$ python -q
>>> import numpy as np
>>> np.set_printoptions(precision=2, suppress=True, linewidth=200)
>>> def tidy(a):
...     return np.round(a, 2) + 0
... 
>>> arr = np.diag(5 * np.array([1, 1, -1, 2, -1, 3])) + np.array([[0, 2, -8, 0, -3, 5],
...     [-6, 6, -6, 6, 4, 4],
...     [7, 1, 4, -9, -9, -9],
...     [9, 4, 2, -5, 8, -4],
...     [5, -8, -6, 3, 1, 7],
...     [-1, 9, 2, -6, -5, 3]])
>>> arr
array([[ 5,  2, -8,  0, -3,  5],
       [-6, 11, -6,  6,  4,  4],
       [ 7,  1, -1, -9, -9, -9],
       [ 9,  4,  2,  5,  8, -4],
       [ 5, -8, -6,  3, -4,  7],
       [-1,  9,  2, -6, -5, 18]])
>>> T = np.stack([arr, -3 * arr, arr[::-1]])
>>> T.shape
(3, 6, 6)
>>> (T @ arr.T).shape
(3, 6, 6)
>>> np.einsum("bij,cij->bc", T, T)
array([[ 1558, -4674,    68],
       [-4674, 14022,  -204],
       [   68,  -204,  1558]])
>>> x0 = np.array([1, 1, 0, 3, 3, 1])
>>> (arr * x0).sum(axis=1)
array([  3,  39, -55,  48,   1,  -7])
>>> np.einsum("ij,j->i", arr, x0)
array([  3,  39, -55,  48,   1,  -7])
>>> (arr @ x0).argmax()
np.int64(3)
>>> (arr - arr.T) / 2
array([[ 0. ,  4. , -7.5, -4.5, -4. ,  3. ],
       [-4. ,  0. , -3.5,  1. ,  6. , -2.5],
       [ 7.5,  3.5,  0. , -5.5, -1.5, -5.5],
       [ 4.5, -1. ,  5.5,  0. ,  2.5,  1. ],
       [ 4. , -6. ,  1.5, -2.5,  0. ,  6. ],
       [-3. ,  2.5,  5.5, -1. , -6. ,  0. ]])
>>> np.allclose(arr @ arr.T, arr.T @ arr)
False
>>> tidy(np.sort(np.abs(np.linalg.eigvals(arr))))
array([ 6.09,  9.09,  9.09, 12.44, 12.44, 19.43])
>>> tidy(np.abs(np.linalg.eigvals(arr)).max())
np.float64(19.43)
>>> arr @ arr
array([[ -63,   93,  -16,   45,   52,  174],
       [ -68,  131,  -16,  138,  128,  144],
       [ -95,  -21,  -43,   -3,    1, -141],
       [ 124,  -16, -144,   79,   -1,    7],
       [  31,   23,   58,  -33,   12,  133],
       [-142,  277,    6, -117,  -97,  326]])
>>> def softmax(z):
...     e = np.exp(z - z.max(axis=-1, keepdims=True))
...     return e / e.sum(axis=-1, keepdims=True)
... 
>>> tidy(softmax(arr[4]))
array([0.12, 0.  , 0.  , 0.02, 0.  , 0.87])
>>> scores = arr @ arr.T / np.sqrt(6)
>>> tidy(softmax(scores + np.triu(np.full(scores.shape, -np.inf), 1)))
array([[1., 0., 0., 0., 0., 0.],
       [0., 1., 0., 0., 0., 0.],
       [0., 0., 1., 0., 0., 0.],
       [0., 0., 0., 1., 0., 0.],
       [0., 0., 0., 0., 1., 0.],
       [0., 0., 0., 0., 0., 1.]])
>>> rng = np.random.default_rng(4260)
>>> idx = rng.permutation(6)
>>> idx
array([4, 2, 0, 3, 1, 5])
>>> Y = arr[idx][:, idx]
>>> np.trace(Y)
np.int64(34)
>>> mat = np.load("x.npy")
>>> mat
array([[0, 0, 0, 0],
       [0, 1, 2, 0],
       [1, 0, 0, 0],
       [0, 0, 0, 0],
       [0, 0, 0, 0]])
>>> # null space of dimension 2
>>> Uu, sig, Vh = np.linalg.svd(mat)
>>> V = Vh[:(sig > 1e-8).sum()]
>>> x0 = mat[1] + 3 * mat[4] + rng.integers(2) * np.eye(4)[1]
>>> x0
array([0., 1., 2., 0.])
>>> tidy(V.T @ V)
array([[1. , 0. , 0. , 0. ],
       [0. , 0.2, 0.4, 0. ],
       [0. , 0.4, 0.8, 0. ],
       [0. , 0. , 0. , 0. ]])
>>> rank = np.linalg.matrix_rank(mat)
>>> rank
np.int64(2)
>>> ns = np.linalg.svd(mat)[2][rank:].T
>>> np.allclose(mat @ ns, 0)
True
>>> [int(np.linalg.matrix_rank(mat[:, :j + 1])) for j in range(4)]
[1, 2, 2, 2]
>>> mat @ ns
array([[0., 0.],
       [0., 0.],
       [0., 0.],
       [0., 0.],
       [0., 0.]])
>>> [int(np.linalg.matrix_rank(np.delete(mat, i, axis=0))) for i in range(5)]
[2, 1, 1, 2, 2]
>>> tidy(ns @ ns.T)
array([[ 0. ,  0. ,  0. ,  0. ],
       [ 0. ,  0.8, -0.4,  0. ],
       [ 0. , -0.4,  0.2,  0. ],
       [ 0. ,  0. ,  0. ,  1. ]])
>>> M = np.load("m.npy")
>>> M
array([[-1,  2, -2, -1,  2],
       [ 1,  1,  0, -1, -2],
       [-2,  1,  0, -1,  0],
       [ 1,  0,  2,  0, -1],
       [-2,  1,  1, -1, -1],
       [ 1,  0,  0,  0, -2]])
>>> Y = np.c_[M[:, :1] @ np.array([[-1]]), np.array([-6, -6, -8, 4, -5, -5])]
>>> Y
array([[ 1, -6],
       [-1, -6],
       [ 2, -8],
       [-1,  4],
       [ 2, -5],
       [-1, -5]])
>>> np.linalg.matrix_rank(np.c_[M, Y])
np.int64(6)
>>> tidy(np.linalg.lstsq(M, Y[:, 0])[0])
array([-1.,  0.,  0.,  0.,  0.])
>>> O, V = np.linalg.qr(M[:, :3])[0], np.linalg.qr(M[:, 3:])[0]
>>> sig = np.linalg.svd(O.T @ V, compute_uv=False)
>>> (sig > 0.9).sum()
np.int64(1)
>>> tidy(np.linalg.norm(O @ O.T - V @ V.T, 2))
np.float64(1.0)
>>> tidy(softmax(M).sum(axis=1))
array([1., 1., 1., 1., 1., 1.])
>>> tidy(softmax(10 * M[5]))
array([1., 0., 0., 0., 0.])
>>> scores = M @ M.T / np.sqrt(5)
>>> tidy(softmax(scores + np.triu(np.full(scores.shape, -np.inf), 1)))
array([[1.  , 0.  , 0.  , 0.  , 0.  , 0.  ],
       [0.02, 0.98, 0.  , 0.  , 0.  , 0.  ],
       [0.37, 0.04, 0.59, 0.  , 0.  , 0.  ],
       [0.  , 0.2 , 0.02, 0.77, 0.  , 0.  ],
       [0.03, 0.04, 0.26, 0.03, 0.64, 0.  ],
       [0.  , 0.39, 0.02, 0.16, 0.04, 0.39]])
>>> tidy(softmax(scores)[5] @ M)
array([ 0.82,  0.46,  0.35, -0.45, -1.75])
>>> x0 = np.array([0, 2, 2, 0, 1])
>>> (M * x0).sum(axis=1)
array([ 2,  0,  2,  3,  3, -2])
>>> M @ np.eye(5)[3]
array([-1., -1., -1.,  0., -1.,  0.])
>>> M @ (2 * x0)
array([ 4,  0,  4,  6,  6, -4])
>>> np.einsum("ij,j->i", M, x0)
array([ 2,  0,  2,  3,  3, -2])
>>> M @ x0
array([ 2,  0,  2,  3,  3, -2])
>>> O, r_ = np.linalg.qr(M)
>>> np.allclose(r_.T @ r_, M.T @ M)
True
>>> tidy(abs(r_[0, 0])), tidy(np.linalg.norm(M[:, 0]))
(np.float64(3.46), np.float64(3.46))
>>> tidy(O @ r_)
array([[-1.,  2., -2., -1.,  2.],
       [ 1.,  1.,  0., -1., -2.],
       [-2.,  1.,  0., -1.,  0.],
       [ 1.,  0.,  2.,  0., -1.],
       [-2.,  1.,  1., -1., -1.],
       [ 1.,  0.,  0.,  0., -2.]])
>>> data = np.load("run6.npy")
>>> data
array([[ 1, -1,  1, -1, -1,  1, -1,  1],
       [ 1, -1, -1,  1,  1, -1, -1,  1],
       [ 1,  1,  1,  1, -1, -1, -1, -1]])
>>> tidy(softmax(data[2]))
array([0.22, 0.22, 0.22, 0.22, 0.03, 0.03, 0.03, 0.03])
>>> tidy(softmax(data[2] + -3))
array([0.22, 0.22, 0.22, 0.22, 0.03, 0.03, 0.03, 0.03])
>>> tidy(softmax(10 * data[2]))
array([0.25, 0.25, 0.25, 0.25, 0.  , 0.  , 0.  , 0.  ])
>>> scores = data @ data.T / np.sqrt(8)
>>> softmax(scores).round(6).argmax(axis=1)
array([0, 1, 2])
>>> tidy(softmax(scores + np.triu(np.full(scores.shape, -np.inf), 1)))
array([[1.  , 0.  , 0.  ],
       [0.06, 0.94, 0.  ],
       [0.05, 0.05, 0.89]])
>>> Y = data + rng.integers(-2, 3, (3, 2)) @ rng.integers(-2, 3, (2, 8))
>>> Y
array([[ 1,  2, -3,  1, -5, -2, -2, -2],
       [ 0, -5,  5, -1,  7,  4,  2,  5],
       [ 2,  2, -1,  1, -3, -3, -3, -2]])
>>> tidy(np.linalg.svd(Y - data, compute_uv=False))
array([14.89,  2.07,  0.  ])
>>> r0, v = data[2], data[1]
>>> r0 @ r0
np.int64(8)
>>> pr = (r0 @ v) / (r0 @ r0) * r0
>>> tidy(np.linalg.norm(r0 + v) ** 2 + np.linalg.norm(r0 - v) ** 2)
np.float64(32.0)
>>> np.linalg.matrix_rank(np.outer(r0, v))
np.int64(1)
>>> np.outer(r0, v)
array([[ 1, -1, -1,  1,  1, -1, -1,  1],
       [ 1, -1, -1,  1,  1, -1, -1,  1],
       [ 1, -1, -1,  1,  1, -1, -1,  1],
       [ 1, -1, -1,  1,  1, -1, -1,  1],
       [-1,  1,  1, -1, -1,  1,  1, -1],
       [-1,  1,  1, -1, -1,  1,  1, -1],
       [-1,  1,  1, -1, -1,  1,  1, -1],
       [-1,  1,  1, -1, -1,  1,  1, -1]])
>>> pr
array([ 0.,  0.,  0.,  0., -0., -0., -0., -0.])
>>> gram = data.T @ data
>>> gram
array([[ 3, -1,  1,  1, -1, -1, -3,  1],
       [-1,  3,  1,  1, -1, -1,  1, -3],
       [ 1,  1,  3, -1, -3,  1, -1, -1],
       [ 1,  1, -1,  3,  1, -3, -1, -1],
       [-1, -1, -3,  1,  3, -1,  1,  1],
       [-1, -1,  1, -3, -1,  3,  1,  1],
       [-3,  1, -1, -1,  1,  1,  3, -1],
       [ 1, -3, -1, -1,  1,  1, -1,  3]])
>>> tidy(np.linalg.eigvalsh(gram)[::-1])
array([8., 8., 8., 0., 0., 0., 0., 0.])
>>> r0 = np.array([-1, 2, 1])
>>> np.array([np.convolve(row, r0, "same") for row in data])
array([[ 3, -2,  2,  0, -4,  2, -2,  1],
       [ 3,  0, -4,  0,  4,  0, -4,  1],
       [ 1,  2,  2,  4,  0, -2, -2, -3]])
>>> np.convolve(data[2], r0)
array([-1,  1,  2,  2,  4,  0, -2, -2, -3, -1])
>>> np.polyval(r0, data[2])
array([ 2,  2,  2,  2, -2, -2, -2, -2])
>>> np.correlate(data[2], data[0], "full")
array([ 1,  0,  1,  0, -3,  0, -3,  0,  3,  0,  3,  0, -1,  0, -1])
>>> J = np.loadtxt("mat.csv", delimiter=",")
>>> J
array([[0., 0., 1.],
       [0., 0., 1.],
       [1., 1., 0.]])
>>> np.all(np.linalg.eigvalsh(J) > 0)
np.False_
>>> ang = np.radians(120)
>>> r_ = np.eye(4)
>>> r_[3, 3] = r_[0, 0] = np.cos(ang)
>>> r_[3, 0], r_[0, 3] = -np.sin(ang), np.sin(ang)
>>> tidy(r_)
array([[-0.5 ,  0.  ,  0.  ,  0.87],
       [ 0.  ,  1.  ,  0.  ,  0.  ],
       [ 0.  ,  0.  ,  1.  ,  0.  ],
       [-0.87,  0.  ,  0.  , -0.5 ]])
>>> Y = mat @ r_.T
>>> np.allclose(mat @ mat.T, Y @ Y.T)
True
>>> tidy(np.abs(Y - mat).max(axis=0))
array([1.5 , 0.  , 0.  , 0.87])
>>> tidy(np.linalg.svd(mat, compute_uv=False)), tidy(np.linalg.svd(Y, compute_uv=False))
(array([2.24, 1.  , 0.  , 0.  ]), array([2.24, 1.  , 0.  , 0.  ]))
